$ ipython --no-banner

In [1]: import numpy as np

In [2]: import numpy.linalg as la

In [3]: np.set_printoptions(precision=2, suppress=True, linewidth=100, legacy="1.25")

In [4]: O, _ = la.qr(np.array([[0.4, -0.2, 1.1], [-1.2, -0.2, -0.2], [0.3, 0.2, -0.7]]))

In [5]: A = 4 * O

In [6]: A
Out[6]: 
array([[-1.23, -3.34,  1.83],
       [ 3.69, -0.58,  1.43],
       [-0.92,  2.13,  3.26]])

In [7]: O, vecs = la.qr(A[:, :1])[0], la.qr(A[:, 1:])[0]

In [8]: sig = la.svd(O.T @ vecs, compute_uv=False)

In [9]: (sig > 0.9).sum()
Out[9]: 0

In [10]: round(la.norm(O @ O.T - vecs @ vecs.T, 2), 2)
Out[10]: 1.0

In [11]: np.degrees(np.arccos(sig.clip(0, 1)))
Out[11]: array([90.])

In [12]: np.round(la.eigvals(A).sum().real, 2)
Out[12]: 1.45

In [13]: np.round(np.einsum("ij,ji->", A, A), 2)
Out[13]: -9.48

In [14]: np.round(np.einsum("ii->", A), 2)
Out[14]: 1.45

In [15]: la.norm(A, axis=0)
Out[15]: array([4., 4., 4.])

In [16]: round(float(A[:, 2] @ A[:, 1]), 2)
Out[16]: -0.0

In [17]: la.svd(A, compute_uv=False)
Out[17]: array([4., 4., 4.])

In [18]: np.round(A.T @ A, 2) + 0
Out[18]: 
array([[16.,  0.,  0.],
       [ 0., 16.,  0.],
       [ 0.,  0., 16.]])

In [19]: la.matrix_power(A, 4)
Out[19]: 
array([[  70.33, -222.27,  105.76],
       [ 234.93,   93.45,   40.17],
       [ -73.49,   86.02,  229.64]])

In [20]: np.round(np.trace(A), 2)
Out[20]: 1.45

In [21]: round(float(np.abs(la.eigvals(A)).max()), 2)
Out[21]: 4.0

In [22]: A @ A
Out[22]: 
array([[-12.49,   9.94,  -1.04],
       [ -8.  ,  -8.95,  10.58],
       [  5.99,   8.78,  11.96]])

In [23]: np.allclose(A @ A.T, A.T @ A)
Out[23]: True

In [24]: np.sort(np.abs(la.eigvals(A)))
Out[24]: array([4., 4., 4.])

In [25]: (A - A.T) / 2
Out[25]: 
array([[ 0.  , -3.51,  1.38],
       [ 3.51,  0.  , -0.35],
       [-1.38,  0.35,  0.  ]])

In [26]: np.allclose(A, A.T)
Out[26]: False

In [27]: W0 = np.array([[0, 1, -1], [0, 0, 0], [0, 0, 0]])

In [28]: rk = la.matrix_rank(W0)

In [29]: rk
Out[29]: 1

In [30]: ns = la.svd(W0)[2][rk:].T

In [31]: [int(la.matrix_rank(W0[:i])) for i in range(1, len(W0) + 1)]
Out[31]: [1, 1, 1]

In [32]: ns @ ns.T
Out[32]: 
array([[1. , 0. , 0. ],
       [0. , 0.5, 0.5],
       [0. , 0.5, 0.5]])

In [33]: np.round(W0 @ ns, 2) + 0
Out[33]: 
array([[0., 0.],
       [0., 0.],
       [0., 0.]])

In [34]: W0 @ la.pinv(W0) @ W0
Out[34]: 
array([[ 0.,  1., -1.],
       [ 0.,  0.,  0.],
       [ 0.,  0.,  0.]])

In [35]: x = np.array([-2, -1, 3])

In [36]: h1 = np.maximum(W0 @ x, 0)

In [37]: W0 * (h1 > 1e-9)[:, None]
Out[37]: 
array([[0, 0, 0],
       [0, 0, 0],
       [0, 0, 0]])

In [38]: np.maximum(W0 @ x, 0) - np.maximum(-W0 @ x, 0)
Out[38]: array([-4,  0,  0])

In [39]: np.tanh(W0 @ x)
Out[39]: array([-1.,  0.,  0.])

In [40]: np.flatnonzero(h1 > 1e-9)
Out[40]: array([], dtype=int64)

In [41]: W0.T @ h1
Out[41]: array([0, 0, 0])

In [42]: J = np.load("data.npy")

In [43]: J
Out[43]: 
array([[ 1.,  1., -3.],
       [ 0., -1., -3.],
       [ 0.,  0., -2.]])

In [44]: vals, vecs = la.eig(J)

In [45]: vals
Out[45]: array([ 1., -1., -2.])

In [46]: J @ vecs[:, 0] - vals[0] * vecs[:, 0]
Out[46]: array([0., 0., 0.])

In [47]: np.prod(vals)
Out[47]: 2.0

In [48]: x = np.array([-1, 1, 2])

In [49]: target = J @ x

In [50]: target
Out[50]: array([-6., -7., -4.])

In [51]: np.round(la.solve(J.T, J[0]), 2) + 0
Out[51]: array([1., 0., 0.])

In [52]: W2 = np.sign(np.array([[3, 0, 0], [1, 1, 0], [1, 3, 1]]))

In [53]: other = (np.tril(W2, -1) + np.eye(3)) @ (np.triu(W2, 1) + np.eye(3))

In [54]: vals = np.array([3, 3, 3])

In [55]: feats = np.rint(other * vals @ la.inv(other)) + 0

In [56]: feats
Out[56]: 
array([[3., 0., 0.],
       [0., 3., 0.],
       [0., 0., 3.]])

In [57]: feats @ (-1.0) ** np.arange(3)
Out[57]: array([ 3., -3.,  3.])

In [58]: np.fft.fft(feats[0])
Out[58]: array([3.+0.j, 3.+0.j, 3.+0.j])

In [59]: feats @ np.ones(3)
Out[59]: array([3., 3., 3.])

In [60]: (feats @ feats)[0]
Out[60]: array([9., 0., 0.])

In [61]: rng = np.random.default_rng(89986)

In [62]: other = feats + rng.integers(-2, 3, (3, 1)) @ rng.integers(-2, 3, (1, 3))

In [63]: other
Out[63]: 
array([[ 1.,  2., -2.],
       [-2.,  5., -2.],
       [-1.,  1.,  2.]])

In [64]: np.round(la.svd(other - feats, compute_uv=False), 2) + 0
Out[64]: array([5.2, 0. , 0. ])

In [65]: arr = np.array([[2.36, -8.04, 2.7],
    ...:     [6.79, -2.8, 7.48],
    ...:     [12.84, 10.03, 11.96],
    ...:     [-5.07, -2.09, -10.57],
    ...:     [4.65, 9.97, -0.3],
    ...:     [21.16, 9.92, 24.49],
    ...:     [6.18, 8.85, 2.39],
    ...:     [-8.94, 5.13, -18.95],
    ...:     [5.46, -2.25, 5.27],
    ...:     [7.48, 7.41, 4.86],
    ...:     [-2.12, 0.61, -7.12],
    ...:     [1.72, -4.76, 0.57],
    ...:     [1.78, -5.03, 0.76],
    ...:     [4.88, 7.76, 0.83],
    ...:     [-2.34, -6.52, -4.89],
    ...:     [15.28, 0.02, 19.19]])

In [66]: arr
Out[66]: 
array([[  2.36,  -8.04,   2.7 ],
       [  6.79,  -2.8 ,   7.48],
       [ 12.84,  10.03,  11.96],
       [ -5.07,  -2.09, -10.57],
       [  4.65,   9.97,  -0.3 ],
       [ 21.16,   9.92,  24.49],
       [  6.18,   8.85,   2.39],
       [ -8.94,   5.13, -18.95],
       [  5.46,  -2.25,   5.27],
       [  7.48,   7.41,   4.86],
       [ -2.12,   0.61,  -7.12],
       [  1.72,  -4.76,   0.57],
       [  1.78,  -5.03,   0.76],
       [  4.88,   7.76,   0.83],
       [ -2.34,  -6.52,  -4.89],
       [ 15.28,   0.02,  19.19]])

In [67]: gram = np.cov(arr, rowvar=False)

In [68]: np.corrcoef(arr.T)
Out[68]: 
array([[1.  , 0.43, 0.98],
       [0.43, 1.  , 0.24],
       [0.98, 0.24, 1.  ]])

In [69]: np.argwhere(np.triu(np.abs(np.corrcoef(arr.T)) > 0.8, 1))
Out[69]: array([[0, 2]])

In [70]: gram
Out[70]: 
array([[ 57.59,  21.17,  78.82],
       [ 21.17,  42.75,  16.47],
       [ 78.82,  16.47, 112.34]])

In [71]: np.round(la.eigvalsh(gram)[::-1], 2) + 0
Out[71]: array([173.47,  39.21,   0.  ])
